$ python3 -q
>>> import numpy as np
>>> np.set_printoptions(precision=3, suppress=True, linewidth=200, sign=" ")
>>> def tidy(a):
...     return np.round(a, 3) + 0
... 
>>> X = np.loadtxt("out13.csv", delimiter=",")
>>> print(tidy(X))
[[ 1.928 -1.278 -1.91 ]
 [ 1.12  -1.304 -2.459]
 [-2.338 -0.194 -1.869]
 [-0.628 -0.993 -2.76 ]
 [ 2.11   0.349  2.103]
 [ 2.68  -1.031 -0.867]
 [ 2.773 -0.956 -0.631]
 [-1.224 -0.787 -2.623]
 [ 0.97   0.882  2.698]
 [-2.023  1.264  1.819]
 [-1.318  1.311  2.355]
 [ 0.59   1.004  2.765]
 [ 0.248  1.097  2.781]
 [ 2.649 -0.076  1.406]
 [ 0.457  1.042  2.776]
 [ 1.953 -1.275 -1.888]
 [-2.901  0.76   0.082]
 [-0.363 -1.068 -2.78 ]
 [-1.191 -0.8   -2.635]
 [-2.91   0.511 -0.52 ]
 [-0.443  1.235  2.698]
 [ 0.111  1.129  2.777]
 [-0.936 -0.894 -2.707]
 [ 2.559 -1.103 -1.111]
 [ 2.282 -1.207 -1.528]
 [-2.402 -0.146 -1.792]]
>>> cov = np.cov(X, rowvar=False)
>>> print(tidy(np.corrcoef(X[:, 0], X[:, 2])[0, 1]))
0.081
>>> print(np.argwhere(np.triu(np.abs(np.corrcoef(X.T)) > 0.8, 1)))
[[ 1  2]]
>>> print(tidy(cov))
[[ 3.455 -0.725  0.332]
 [-0.725  0.991  1.942]
 [ 0.332  1.942  4.86 ]]
>>> print(tidy(X.std(axis=0)))
[ 1.823  0.976  2.162]
>>> E = np.cumsum(np.array([[0, -1, 1],
...     [-2, 0, 2],
...     [-2, -1, 1],
...     [0, 2, 1],
...     [2, -1, 1],
...     [-2, 2, -2],
...     [2, -2, 0],
...     [2, -1, 0],
...     [1, 2, 1],
...     [1, 1, 0],
...     [-2, 1, -1],
...     [0, 1, 0],
...     [1, -2, 2],
...     [2, -2, 0],
...     [-2, -1, 1],
...     [-1, 2, -2],
...     [-1, 0, 1],
...     [-1, -1, 0],
...     [-1, -2, -2],
...     [-2, -1, -1],
...     [-1, -2, 1],
...     [-1, 0, 1],
...     [-2, 0, 1],
...     [0, -1, 1],
...     [-1, -2, 2],
...     [-2, 1, -2],
...     [2, -2, 2],
...     [-2, -1, 1],
...     [2, 2, 0],
...     [1, -2, -1],
...     [-1, -2, 2],
...     [-2, 2, 0],
...     [0, 1, 1],
...     [-2, 1, 0],
...     [2, -1, 1],
...     [2, 2, -2]]), axis=0)
>>> print(E)
[[  0  -1   1]
 [ -2  -1   3]
 [ -4  -2   4]
 [ -4   0   5]
 [ -2  -1   6]
 [ -4   1   4]
 [ -2  -1   4]
 [  0  -2   4]
 [  1   0   5]
 [  2   1   5]
 [  0   2   4]
 [  0   3   4]
 [  1   1   6]
 [  3  -1   6]
 [  1  -2   7]
 [  0   0   5]
 [ -1   0   6]
 [ -2  -1   6]
 [ -3  -3   4]
 [ -5  -4   3]
 [ -6  -6   4]
 [ -7  -6   5]
 [ -9  -6   6]
 [ -9  -7   7]
 [-10  -9   9]
 [-12  -8   7]
 [-10 -10   9]
 [-12 -11  10]
 [-10  -9  10]
 [ -9 -11   9]
 [-10 -13  11]
 [-12 -11  11]
 [-12 -10  12]
 [-14  -9  12]
 [-12 -10  13]
 [-10  -8  11]]
>>> Q, V = np.linalg.qr(E[:, :1])[0], np.linalg.qr(E[:, 1:])[0]
>>> s = np.linalg.svd(Q.T @ V, compute_uv=False)
>>> print(tidy(np.degrees(np.arccos(s.clip(0, 1)))))
[ 16.609]
>>> print(tidy(np.linalg.norm(Q @ Q.T - V @ V.T, 2)))
1.0
>>> print((s > 0.9).sum())
1
>>> cov = np.cov(E, rowvar=False)
>>> print(np.argwhere(np.triu(np.abs(np.corrcoef(E.T)) > 0.8, 1)))
[[ 0  1]
 [ 1  2]]
>>> print(tidy(E.std(axis=0)))
[ 5.023  4.569  3.003]
>>> print(cov.shape)
(3, 3)
>>> print(tidy(np.corrcoef(E[:, 1], E[:, 2])[0, 1]))
-0.8
>>> print(np.median(E, axis=0))
[-4.  -2.5  6. ]
>>> m1 = np.load("case13.npy")
>>> print(m1)
[[-18   0   5   6  -3  15  17   8 -10]
 [  0   4  13   3  -6   9  -4  15   0]
 [  5  13   6   2   4  -7   8 -11   1]
 [  6   3   2   4  -9   2  14 -13  -4]
 [ -3  -6   4  -9  -6   6  -2 -16  13]
 [ 15   9  -7   2   6   2  -1   7   9]
 [ 17  -4   8  14  -2  -1  16   3  -2]
 [  8  15 -11 -13 -16   7   3 -18   3]
 [-10   0   1  -4  13   9  -2   3 -18]]
>>> U, s, vt = np.linalg.svd(m1, full_matrices=False)
>>> print(tidy(U.T @ m1 @ vt.T))
[[ 46.623   0.      0.      0.      0.      0.      0.      0.      0.   ]
 [  0.     36.904   0.      0.      0.      0.      0.      0.      0.   ]
 [  0.      0.     35.608   0.      0.      0.      0.      0.      0.   ]
 [  0.      0.      0.     24.56    0.      0.      0.      0.      0.   ]
 [  0.      0.      0.      0.     24.154   0.      0.      0.      0.   ]
 [  0.      0.      0.      0.      0.     16.037   0.      0.      0.   ]
 [  0.      0.      0.      0.      0.      0.     12.957   0.      0.   ]
 [  0.      0.      0.      0.      0.      0.      0.     12.778   0.   ]
 [  0.      0.      0.      0.      0.      0.      0.      0.      1.874]]
>>> print(tidy(s))
[ 46.623  36.904  35.608  24.56   24.154  16.037  12.957  12.778   1.874]
>>> print(tidy(U.T @ U))
[[ 1.  0.  0.  0.  0.  0.  0.  0.  0.]
 [ 0.  1.  0.  0.  0.  0.  0.  0.  0.]
 [ 0.  0.  1.  0.  0.  0.  0.  0.  0.]
 [ 0.  0.  0.  1.  0.  0.  0.  0.  0.]
 [ 0.  0.  0.  0.  1.  0.  0.  0.  0.]
 [ 0.  0.  0.  0.  0.  1.  0.  0.  0.]
 [ 0.  0.  0.  0.  0.  0.  1.  0.  0.]
 [ 0.  0.  0.  0.  0.  0.  0.  1.  0.]
 [ 0.  0.  0.  0.  0.  0.  0.  0.  1.]]
>>> print(tidy(np.abs(vt[0])))
[ 0.432  0.247  0.228  0.239  0.306  0.144  0.011  0.623  0.376]
>>> print(np.abs(U[:, 0]).round(6).argmax())
7
>>> print(tidy(s / s[0]))
[ 1.     0.792  0.764  0.527  0.518  0.344  0.278  0.274  0.04 ]
>>> print(np.allclose(U * s @ vt, m1))
True
>>> print(tidy(np.sqrt((s ** 2).sum())), tidy(np.linalg.norm(m1)))
81.13 81.13
